$ ipython --no-banner

In [1]: import numpy as np

In [2]: from numpy import linalg as LA

In [3]: np.set_printoptions(precision=1, suppress=True, linewidth=140)

In [4]: J = np.load("dump.npy")

In [5]: print(J)
[[-0.6 -0.8  0.1]
 [ 0.4 -0.5 -0.8]
 [ 0.6 -0.4  0.6]]

In [6]: print(round(float(LA.det(J[::-1])), 1))
-1.0

In [7]: print(round(np.einsum("ii->", J), 1))
-0.5

In [8]: print(np.poly(J))
[ 1.   0.5 -0.5 -1. ]

In [9]: print(round(float(LA.det(J.T)), 1))
1.0

In [10]: print(np.kron(np.eye(2, dtype=int), J))
[[-0.6 -0.8  0.1 -0.  -0.   0. ]
 [ 0.4 -0.5 -0.8  0.  -0.  -0. ]
 [ 0.6 -0.4  0.6  0.  -0.   0. ]
 [-0.  -0.   0.  -0.6 -0.8  0.1]
 [ 0.  -0.  -0.   0.4 -0.5 -0.8]
 [ 0.  -0.   0.   0.6 -0.4  0.6]]

In [11]: print(np.round(LA.eigvals(J).sum().real, 1))
-0.5

In [12]: rng = np.random.default_rng(873)

In [13]: z = rng.permutation(3)

In [14]: print(z)
[0 2 1]

In [15]: other = J[z][:, z]

In [16]: print(other)
[[-0.6  0.1 -0.8]
 [ 0.6  0.6 -0.4]
 [ 0.4 -0.8 -0.5]]

In [17]: print(round(float(LA.det(other)), 1), round(float(LA.det(J[z])), 1))
1.0 -1.0

In [18]: W = np.array([[-2, -1, -3], [0, 3, -3], [4, -4, 0]])

In [19]: coef = np.array([0, -2, 3])

In [20]: act = np.maximum(other @ W + coef, 0)

In [21]: print((act > 0).mean(axis=0))
[0.  0.7 0.7]

In [22]: print((act > 0).astype(int))
[[0 1 1]
 [0 1 0]
 [0 0 1]]

In [23]: basis = np.array([[-1, 1], [-3, 2], [3, 0]])

In [24]: print(act @ basis)
[[ 7.4  4.1]
 [-3.   2. ]
 [12.3  0. ]]

In [25]: print((act @ basis).round(6).argmax(axis=1))
[0 1 0]

In [26]: other = J / np.sqrt((J ** 2).mean(axis=1, keepdims=True))

In [27]: print(other[0])
[-1.1 -1.3  0.2]

In [28]: print(J - J.mean(axis=1, keepdims=True))
[[-0.2 -0.3  0.6]
 [ 0.7 -0.2 -0.5]
 [ 0.4 -0.7  0.3]]

In [29]: print(LA.norm(other, axis=1))
[1.7 1.7 1.7]

In [30]: feats = (rng.random((4, 4)) < 0.3) + np.eye(4)

In [31]: feats /= feats.sum(axis=1, keepdims=True)

In [32]: print(feats)
[[1.  0.  0.  0. ]
 [0.3 0.7 0.  0. ]
 [0.5 0.  0.5 0. ]
 [0.  0.  0.  1. ]]

In [33]: # 2 groups of indices that never mix

In [34]: z = rng.permutation(4)

In [35]: print(z)
[2 0 3 1]

In [36]: other = feats[z][:, z]

In [37]: print(np.sort(np.abs(LA.eigvals(other))))
[0.5 0.7 1.  1. ]

In [38]: print(np.sort(np.abs(LA.eigvals(feats)))[::-1])
[1.  1.  0.7 0.5]

In [39]: print(feats @ np.ones(4))
[1. 1. 1. 1.]

In [40]: print(feats.sum(axis=1))
[1. 1. 1. 1.]

In [41]: print(np.round(LA.matrix_power(feats, 100), 1) + 0)
[[1. 0. 0. 0.]
 [1. 0. 0. 0.]
 [1. 0. 0. 0.]
 [0. 0. 0. 1.]]

In [42]: print(LA.matrix_power(feats, 2))
[[1.  0.  0.  0. ]
 [0.6 0.4 0.  0. ]
 [0.8 0.  0.2 0. ]
 [0.  0.  0.  1. ]]

In [43]: pr = np.eye(4)[1]

In [44]: for _ in range(4):
    ...:     pr = pr @ feats
    ...:     print(pr.round(1))
    ...: 
[0.3 0.7 0.  0. ]
[0.6 0.4 0.  0. ]
[0.7 0.3 0.  0. ]
[0.8 0.2 0.  0. ]

In [45]: x0 = np.array([-1, -3, 1, -2])

In [46]: y = feats @ x0

In [47]: coef, lr = np.zeros(4), 1 / LA.norm(feats, 2) ** 2

In [48]: for i in range(15):
    ...:     coef -= lr * feats.T @ (feats @ coef - y)
    ...:     if i % 5 == 0: print(i, round(LA.norm(feats @ coef - y), 1))
    ...: 
0 1.5
5 0.3
10 0.1

In [49]: print(np.round(LA.cond(feats), 1))
2.8

In [50]: print([int(LA.matrix_rank(LA.matrix_power(feats, p))) for p in range(1, 5)])
[4, 4, 4, 4]

In [51]: print(LA.matrix_rank(feats - feats[0, 0] * np.eye(4)))
2

In [52]: print(np.sort(LA.eigvals(feats)))
[0.5 0.7 1.  1. ]

In [53]: Q, V = LA.qr(feats[:, :3])[0], LA.qr(feats[:, 3:])[0]

In [54]: sigma = LA.svd(Q.T @ V, compute_uv=False)

In [55]: print(np.degrees(np.arccos(sigma.clip(0, 1))))
[90.]

In [56]: print((sigma > 0.9).sum())
0

In [57]: A = np.load("a.npy")

In [58]: print(A)
[[ 1  1 -1 -1  1  1 -1 -1]
 [ 1 -1 -1  1  1 -1 -1  1]
 [ 1  1 -1 -1 -1 -1  1  1]
 [ 1  1  1  1 -1 -1 -1 -1]]

In [59]: W = np.array([[2, 0, 3, 1, 3, 3],
    ...:     [3, 1, 3, 2, 0, 1],
    ...:     [0, 0, 1, 1, 3, 0],
    ...:     [0, 1, 3, 2, 3, 1],
    ...:     [2, 3, 1, 1, 1, 2],
    ...:     [1, 2, 3, 0, 0, 1],
    ...:     [2, 0, 1, 3, 0, 2],
    ...:     [0, 0, 0, 3, 2, 2]])

In [60]: coef = np.array([-2, 1, -1, 1, -2, -2])

In [61]: act = np.maximum(A @ W + coef, 0)

In [62]: print(LA.matrix_rank(act))
4

In [63]: print((act > 0).mean(axis=0))
[0.5 0.5 0.5 0.5 0.5 0.5]

In [64]: print(act)
[[4 6 4 0 0 0]
 [0 2 0 2 4 2]
 [2 0 0 6 0 2]
 [0 0 4 0 4 0]]

In [65]: basis = np.array([[9, 0], [0, 9], [9, 6], [4, 1], [8, 4], [0, 2]])

In [66]: print(act @ basis)
[[72 78]
 [40 40]
 [42 10]
 [68 40]]

In [67]: def softmax(z):
    ...:     e = np.exp(z - z.max(axis=-1, keepdims=True))
    ...:     return e / e.sum(axis=-1, keepdims=True)
    ...: 

In [68]: print(np.round(softmax(A[3]), 1) + 0)
[0.2 0.2 0.2 0.2 0.  0.  0.  0. ]

In [69]: print(softmax(A).sum(axis=1))
[1. 1. 1. 1.]

In [70]: att = A @ A.T / np.sqrt(8)

In [71]: print(softmax(att))
[[0.8 0.1 0.1 0.1]
 [0.1 0.8 0.1 0.1]
 [0.1 0.1 0.8 0.1]
 [0.1 0.1 0.1 0.8]]

In [72]: print(softmax(att)[3] @ A)
[ 1.   0.9  0.7  0.8 -0.8 -0.9 -0.9 -0.8]

In [73]: print(softmax(att).round(6).argmax(axis=1))
[0 1 2 3]

In [74]: print(softmax(att + np.triu(np.full(att.shape, -np.inf), 1)))
[[1.  0.  0.  0. ]
 [0.1 0.9 0.  0. ]
 [0.1 0.1 0.9 0. ]
 [0.1 0.1 0.1 0.8]]

In [75]: other = A / np.sqrt((A ** 2).mean(axis=1, keepdims=True))

In [76]: print(LA.matrix_rank(A - A.mean(axis=1, keepdims=True)))
4

In [77]: print(A - A.mean(axis=1, keepdims=True))
[[ 1.  1. -1. -1.  1.  1. -1. -1.]
 [ 1. -1. -1.  1.  1. -1. -1.  1.]
 [ 1.  1. -1. -1. -1. -1.  1.  1.]
 [ 1.  1.  1.  1. -1. -1. -1. -1.]]

In [78]: print(LA.norm(other, axis=1))
[2.8 2.8 2.8 2.8]

In [79]: print(LA.matrix_rank(other) == LA.matrix_rank(A))
True

In [80]: K = np.load("run3.npy")

In [81]: print(K)
[[ 0  0  0  0  0  0]
 [-3  0  0  0  0  0]
 [ 0  0  0  0  0  0]]

In [82]: # rows 0 and 2 are equal

In [83]: r = LA.matrix_rank(K)

In [84]: print(r)
1

In [85]: N = LA.svd(K)[2][r:].T

In [86]: print([int(LA.matrix_rank(K[:, :j + 1])) for j in range(6)])
[1, 1, 1, 1, 1, 1]

In [87]: print([int(LA.matrix_rank(np.delete(K, i, axis=0))) for i in range(3)])
[1, 0, 1]

In [88]: print(softmax(10 * K[2]))
[0.2 0.2 0.2 0.2 0.2 0.2]

In [89]: print(softmax(K).sum(axis=1))
[1. 1. 1.]

In [90]: att = K @ K.T / np.sqrt(6)

In [91]: print(np.round(softmax(att + np.triu(np.full(att.shape, -np.inf), 1)), 1) + 0)
[[1.  0.  0. ]
 [0.  1.  0. ]
 [0.3 0.3 0.3]]

In [92]: print(softmax(att).round(6).argmax(axis=1))
[0 1 0]

In [93]: print(np.argsort(-LA.norm(K, axis=0).round(6), kind="stable")[:3])
[0 1 2]

In [94]: print([round(float(x), 1) for x in LA.svd(K, compute_uv=False)[:3]])
[3.0, 0.0, 0.0]

In [95]: print(round(LA.norm(K, 2) / LA.norm(K), 1))
1.0

In [96]: Q, _ = LA.qr(np.array([[-1.0, -0.1], [0.8, -0.1], [0.6, -0.5]]))

In [97]: arr = Q @ Q.T

In [98]: print(arr)
[[ 0.7 -0.4  0.1]
 [-0.4  0.3  0.2]
 [ 0.1  0.2  0.9]]

In [99]: other = arr + rng.integers(-2, 3, (3, 2)) @ rng.integers(-2, 3, (2, 3))

In [100]: print(other)
[[ 0.7 -1.4 -0.9]
 [-0.4  1.3  1.2]
 [ 1.1 -2.8 -0.1]]

In [101]: print(other - arr)
[[ 0. -1. -1.]
 [ 0.  1.  1.]
 [ 1. -3. -1.]]

In [102]: print(np.round(LA.svd(other - arr, compute_uv=False), 1) + 0)
[3.8 0.9 0. ]

In [103]: print(LA.matrix_rank(other - arr, tol=1e-8))
2

In [104]: gram = other.T @ other

In [105]: print(np.round(LA.svd(other, compute_uv=False) ** 2, 1) + 0)
[14.3  1.4  0. ]

In [106]: print(np.round(LA.eigvalsh(gram)[::-1], 1) + 0)
[14.3  1.4  0. ]

In [107]: print(np.round(np.trace(gram), 1), round((other ** 2).sum(), 1))
15.7 15.7

In [108]: F = np.tril(np.array([[-8, 5, 4, -4, 5, -6],
     ...:     [-9, 7, -1, -5, -8, -4],
     ...:     [0, -6, 3, -3, 3, -2],
     ...:     [0, 6, -4, 7, 4, -8],
     ...:     [2, -3, 7, -5, -4, 5],
     ...:     [-3, -1, -4, 5, -4, 1]]), -1) + np.eye(6, dtype=int)

In [109]: print(F)
[[ 1  0  0  0  0  0]
 [-9  1  0  0  0  0]
 [ 0 -6  1  0  0  0]
 [ 0  6 -4  1  0  0]
 [ 2 -3  7 -5  1  0]
 [-3 -1 -4  5 -4  1]]

In [110]: # triangular, det is the product of the diagonal

In [111]: W = np.array([[-3, -1, 3],
     ...:     [-2, -3, 0],
     ...:     [-1, -3, -2],
     ...:     [-1, -2, 0],
     ...:     [-2, 0, -1],
     ...:     [0, -3, -3]])

In [112]: coef = np.array([2, 1, -1])

In [113]: act = np.maximum(F @ W + coef, 0)

In [114]: print(LA.matrix_rank(act))
3

In [115]: print(act)
[[ 0  0  2]
 [27  7  0]
 [13 16  0]
 [ 0  0  7]
 [ 0  0  0]
 [20  6  0]]

In [116]: print((act > 0).mean(axis=0))
[0.5 0.5 0.3]

In [117]: print((act > 0).astype(int))
[[0 0 1]
 [1 1 0]
 [1 1 0]
 [0 0 1]
 [0 0 0]
 [1 1 0]]

In [118]: basis = np.array([[-6, -4], [6, -3], [-4, 0]])

In [119]: print(act @ basis)
[[  -8    0]
 [-120 -129]
 [  18 -100]
 [ -28    0]
 [   0    0]
 [ -84  -98]]

In [120]: print((act @ basis).round(6).argmax(axis=1))
[1 0 0 1 0 0]

In [121]: print(W @ basis)
[[ 0 15]
 [-6 17]
 [-4 13]
 [-6 10]
 [16  8]
 [-6  9]]

In [122]: gram = act.T @ act

In [123]: print(LA.eigvalsh(gram)[::-1])
[1524.  115.   53.]

In [124]: print(np.trace(gram), (act ** 2).sum())
1692 1692

In [125]: print((act @ act.T).shape)
(6, 6)

In [126]: print(round(LA.norm(F[1], 1), 1), round(float(LA.norm(F[1], np.inf)), 1))
10.0 9.0

In [127]: print(round(float(LA.norm(F, "nuc")), 1))
33.2

In [128]: print(np.round(LA.norm(F) ** 2 / LA.norm(F, 2) ** 2, 1))
1.8

In [129]: W0 = np.load("test7.npy")

In [130]: print(W0)
[[-0.1  0.4  0.9]
 [ 0.4 -0.8  0.4]
 [ 0.9  0.4 -0.1]]

In [131]: x0 = np.array([1, 1, 2])

In [132]: print(LA.inv(W0))
[[-0.1  0.4  0.9]
 [ 0.4 -0.8  0.4]
 [ 0.9  0.4 -0.1]]

In [133]: print(round(float(LA.det(W0)), 1))
1.0

In [134]: print(np.sort(np.abs(np.degrees(np.angle(LA.eigvals(W0))))))
[  0.  178.8 178.8]

In [135]: gram = W0.T @ W0

In [136]: print(LA.matrix_rank(gram))
3

In [137]: print((W0 @ W0.T).shape)
(3, 3)

In [138]: print(LA.eigvalsh(gram)[::-1])
[1. 1. 1.]

In [139]: print(gram.round(1) + 0)
[[1. 0. 0.]
 [0. 1. 0.]
 [0. 0. 1.]]

In [140]: print(round(float(np.trace(gram)), 1), (W0 ** 2).sum())
3.0 3.0
